>>> import numpy as np
>>> from numpy import linalg as LA
>>> np.set_printoptions(precision=1, suppress=True, linewidth=100)
>>> m1 = np.load("dump.npy")
>>> m1
array([[-2.9,  3. , -1. ,  0.1,  3. , -2.9,  0. , -2. , -3. , -0.1,  1.3],
       [-3. ,  2.9, -0.9,  0.1,  2.8, -3. ,  0.1, -2. , -3. ,  0.1,  0.9],
       [-3.1,  2.9, -0.9,  0.1,  2.9, -3.1,  0.1, -2. , -3. , -0.1,  1.1],
       [-2.8,  3.1, -1. ,  0.1,  2.9, -3. ,  0. , -2. , -3. ,  0. ,  1. ],
       [-3. ,  3. , -1.1, -0.1,  3. , -3. , -0.1, -1.8, -2.9, -0.1,  1. ],
       [-3.1,  3.1, -0.9,  0.1,  3.1, -2.9,  0. , -1.9, -2.9,  0.1,  1.1],
       [-3.1,  2.9, -1. ,  0.2,  2.9, -3.1,  0. , -2. , -3. ,  0. ,  0.9],
       [-3. ,  3.1, -1.1,  0.1,  3. , -2.9,  0. , -2. , -3. ,  0.1,  1. ],
       [-3. ,  3. , -1. ,  0.2,  2.9, -3. , -0.1, -2. , -3. ,  0. ,  1. ],
       [-2.9,  3. , -1. ,  0.1,  2.9, -3.1, -0.1, -2. , -3. ,  0.2,  1. ],
       [-3.2,  2.9, -1.1, -0.1,  3.1, -3. ,  0.1, -2. , -3. ,  0. ,  1.1],
       [-3. ,  2.7, -0.9,  0.1,  3. , -2.9, -0.1, -1.9, -3.1,  0. ,  1. ],
       [-3. ,  3.1, -1. , -0.1,  3.1, -3. ,  0.1, -1.9, -2.8, -0.2,  1. ],
       [-2.9,  3. , -1.2,  0. ,  2.9, -2.9,  0.2, -1.9, -3.1,  0. ,  1.1],
       [-2.8,  3.1, -0.9,  0.1,  2.9, -3. ,  0. , -2. , -2.9,  0.2,  0.9],
       [-2.9,  3. , -1. ,  0.2,  3. , -2.9, -0.1, -1.8, -2.9, -0.1,  1.1],
       [-3.2,  2.9, -1. ,  0. ,  3.1, -3.1,  0.1, -2. , -3. ,  0.2,  1.1],
       [-3.1,  3. , -0.9,  0.2,  3.1, -3. ,  0. , -2. , -3. ,  0. ,  1. ],
       [-3.1,  3.2,  3.1,  1.3,  1.1, -1.1,  2. ,  2.9,  3.1,  0.9, -0.8],
       [-3. ,  2.9,  3.2,  1. ,  1.1, -1.1,  2. ,  2.8,  2.9,  0.6, -0.9],
       [-2.8,  3.1,  3. ,  0.9,  0.9, -0.9,  1.9,  2.9,  3. ,  1.1, -1.2],
       [-3. ,  3.2,  3. ,  1. ,  0.9, -1.1,  2. ,  3.2,  2.9,  1. , -1.1],
       [-3.1,  3. ,  3. ,  1.1,  0.8, -1. ,  1.9,  3.1,  3. ,  1.2, -1. ],
       [-3. ,  2.9,  3. ,  1. ,  1.1, -0.9,  2. ,  3. ,  3.1,  1. , -0.9],
       [-3.1,  3.1,  3. ,  0.9,  1. , -1.1,  1.9,  3. ,  2.9,  1.1, -1.1],
       [-3. ,  2.9,  2.9,  0.9,  1. , -1. ,  2.1,  3.2,  3.1,  1. , -0.9],
       [-3.1,  3. ,  3. ,  1. ,  0.9, -1. ,  2.1,  3.2,  3. ,  1. , -1.2],
       [-3. ,  3.1,  2.9,  0.9,  1. , -1.1,  2. ,  3.1,  2.9,  1. , -1. ],
       [-3.2,  2.9,  2.9,  0.8,  1.4, -1. ,  1.9,  3. ,  3.2,  1. , -1. ],
       [-3.1,  3. ,  2.9,  0.8,  0.9, -0.9,  2.1,  3.1,  3. ,  1. , -0.9],
       [-2.9,  3. ,  3.2,  0.9,  1. , -0.9,  2.2,  2.9,  3.1,  1. , -1.3],
       [-3. ,  3. ,  3.1,  1. ,  0.9, -1. ,  2. ,  3. ,  3. ,  1. , -0.9],
       [-2.9,  3.1,  3. ,  0.9,  1. , -1. ,  2. ,  3. ,  2.9,  1.2, -0.9],
       [-3. ,  2.9,  3. ,  1. ,  1.1, -1.1,  2. ,  3. ,  3.2,  1. , -0.9],
       [-3. ,  3. ,  3.1,  1. ,  0.9, -1.1,  1.9,  3.1,  2.7,  1. , -0.9],
       [-3. ,  3. ,  3. ,  1. ,  1. , -1. ,  1.9,  3.1,  3. ,  1.1, -1. ]])
>>> Xs = m1 - m1.mean(axis=0)
>>> vecs = LA.svd(Xs)[2][:2]
>>> other = Xs - Xs @ vecs.T @ vecs
>>> np.round(np.diag(vecs.T @ vecs), 1) + 0
array([0.1, 0.1, 0.2, 0. , 0.4, 0. , 0.1, 0.3, 0.5, 0.2, 0.2])
>>> LA.norm(other, axis=1).round(6).argmax()
np.int64(18)
>>> round(float(LA.norm(other) / LA.norm(Xs)), 1)
0.1
>>> other.std(axis=0)
array([0.1, 0.1, 0.1, 0.1, 0.1, 0.1, 0.1, 0.1, 0.1, 0.1, 0.1])
>>> np.round(m1[16] @ m1[12], 1)
np.float64(51.8)
>>> round(LA.norm(m1[16] - m1[12]), 1)
np.float64(0.6)
>>> round(float(LA.norm(m1, 2)), 1)
32.3
>>> LA.norm(m1, axis=0)
array([18.1, 18. , 13.5,  4.2, 13.3, 13.4,  8.5, 15.3, 17.9,  4.3,  6.1])
>>> round(LA.norm(m1, "nuc"), 1)
np.float64(66.6)
>>> np.round(LA.norm(m1[16], 1), 1), np.round(LA.norm(m1[16], np.inf), 1)
(np.float64(19.7), np.float64(3.2))
>>> J = np.loadtxt("case8.csv", delimiter=",")
>>> J
array([[ 1.,  2.,  0.,  2.,  0.,  0.,  0.],
       [ 2.,  2.,  2.,  0.,  0.,  0.,  0.],
       [ 0.,  1.,  2.,  2.,  0.,  0.,  0.],
       [ 2.,  2.,  0.,  2.,  0.,  0.,  0.],
       [ 0.,  0.,  0.,  0.,  2., -1., -3.],
       [ 0.,  0.,  0.,  0.,  2., -2.,  2.],
       [ 0.,  0.,  0.,  0.,  1., -3.,  0.]])
>>> x0 = np.array([-2, -6, 6, -4, 3, -2, -1])
>>> h = np.maximum(J @ x0, 0)
>>> np.flatnonzero(h > 1e-9)
array([4, 5, 6])
>>> h
array([ 0.,  0.,  0.,  0., 11.,  8.,  9.])
>>> J * (h > 1e-9)[:, None]
array([[ 0.,  0.,  0.,  0.,  0.,  0.,  0.],
       [ 0.,  0.,  0.,  0.,  0.,  0.,  0.],
       [ 0.,  0.,  0.,  0.,  0.,  0.,  0.],
       [ 0.,  0.,  0.,  0.,  0.,  0.,  0.],
       [ 0.,  0.,  0.,  0.,  2., -1., -3.],
       [ 0.,  0.,  0.,  0.,  2., -2.,  2.],
       [ 0.,  0.,  0.,  0.,  1., -3.,  0.]])
>>> other = J[0, 0] * J[1:] - np.outer(J[1:, 0], J[0])
>>> other
array([[ 0., -2.,  2., -4.,  0.,  0.,  0.],
       [ 0.,  1.,  2.,  2.,  0.,  0.,  0.],
       [ 0., -2.,  0., -2.,  0.,  0.,  0.],
       [ 0.,  0.,  0.,  0.,  2., -1., -3.],
       [ 0.,  0.,  0.,  0.,  2., -2.,  2.],
       [ 0.,  0.,  0.,  0.,  1., -3.,  0.]])
>>> np.flatnonzero(~other.round(6).any(axis=1))
array([], dtype=int64)
>>> J[:, 0] / J[0, 0]
array([1., 2., 0., 2., 0., 0., 0.])
>>> LA.matrix_rank(other), LA.matrix_rank(J)
(np.int64(6), np.int64(7))
>>> round(LA.det(J), 1)
np.float64(-264.0)
>>> np.trace(J)
np.float64(7.0)
>>> np.allclose(J, J.T)
False
>>> LA.matrix_power(J, 2)
array([[  9.,  10.,   4.,   6.,   0.,   0.,   0.],
       [  6.,  10.,   8.,   8.,   0.,   0.,   0.],
       [  6.,   8.,   6.,   8.,   0.,   0.,   0.],
       [ 10.,  12.,   4.,   8.,   0.,   0.,   0.],
       [  0.,   0.,   0.,   0.,  -1.,   9.,  -8.],
       [  0.,   0.,   0.,   0.,   2.,  -4., -10.],
       [  0.,   0.,   0.,   0.,  -4.,   5.,  -9.]])
>>> np.allclose(J @ J.T, J.T @ J)
False
>>> round(np.abs(LA.eigvals(J)).max(), 1)
np.float64(5.6)
>>> x0 = np.array([2, 3, 4, 3, 5, 3, 5])
>>> target = J @ x0
>>> beta, lr = np.zeros(7), 1 / LA.norm(J, 2) ** 2
>>> for i in range(5):
...     beta -= lr * J.T @ (J @ beta - target)
...     if i % 1 == 0: print(i, round(LA.norm(J @ beta - target), 1))
... 
0 12.4
1 9.8
2 8.5
3 7.6
4 7.0
>>> beta
array([2.3, 3.4, 3.1, 2.9, 1.1, 0.1, 3.8])
>>> q, Rm = LA.qr(J)
>>> np.abs(np.diag(Rm))
array([3. , 1.4, 2.2, 1.3, 3. , 2.2, 3.3])
>>> np.round(q.T @ q, 1) + 0
array([[1., 0., 0., 0., 0., 0., 0.],
       [0., 1., 0., 0., 0., 0., 0.],
       [0., 0., 1., 0., 0., 0., 0.],
       [0., 0., 0., 1., 0., 0., 0.],
       [0., 0., 0., 0., 1., 0., 0.],
       [0., 0., 0., 0., 0., 1., 0.],
       [0., 0., 0., 0., 0., 0., 1.]])
>>> np.allclose(Rm.T @ Rm, J.T @ J)
True
>>> W0 = np.minimum.outer(np.arange(1, 7), np.arange(1, 7)) * -2
>>> W0
array([[ -2,  -2,  -2,  -2,  -2,  -2],
       [ -2,  -4,  -4,  -4,  -4,  -4],
       [ -2,  -4,  -6,  -6,  -6,  -6],
       [ -2,  -4,  -6,  -8,  -8,  -8],
       [ -2,  -4,  -6,  -8, -10, -10],
       [ -2,  -4,  -6,  -8, -10, -12]])
>>> w, vecs = LA.eigh(W0)
>>> np.round(vecs.T @ vecs, 1) + 0
array([[1., 0., 0., 0., 0., 0.],
       [0., 1., 0., 0., 0., 0.],
       [0., 0., 1., 0., 0., 0.],
       [0., 0., 0., 1., 0., 0.],
       [0., 0., 0., 0., 1., 0.],
       [0., 0., 0., 0., 0., 1.]])
>>> (w > 1e-8).sum(), (w < -1e-8).sum()
(np.int64(0), np.int64(6))
>>> np.unique(w.round(6) + 0, return_counts=True)[1]
array([1, 1, 1, 1, 1, 1])
>>> w.sum(), np.trace(W0)
(np.float64(-42.0), np.int64(-42))
>>> LA.eigvalsh(W0 + -3 * np.eye(6))
array([-37.4,  -7. ,  -4.5,  -3.9,  -3.6,  -3.5])
>>> w
array([-34.4,  -4. ,  -1.5,  -0.9,  -0.6,  -0.5])
>>> LA.svd(W0, compute_uv=False)
array([34.4,  4. ,  1.5,  0.9,  0.6,  0.5])
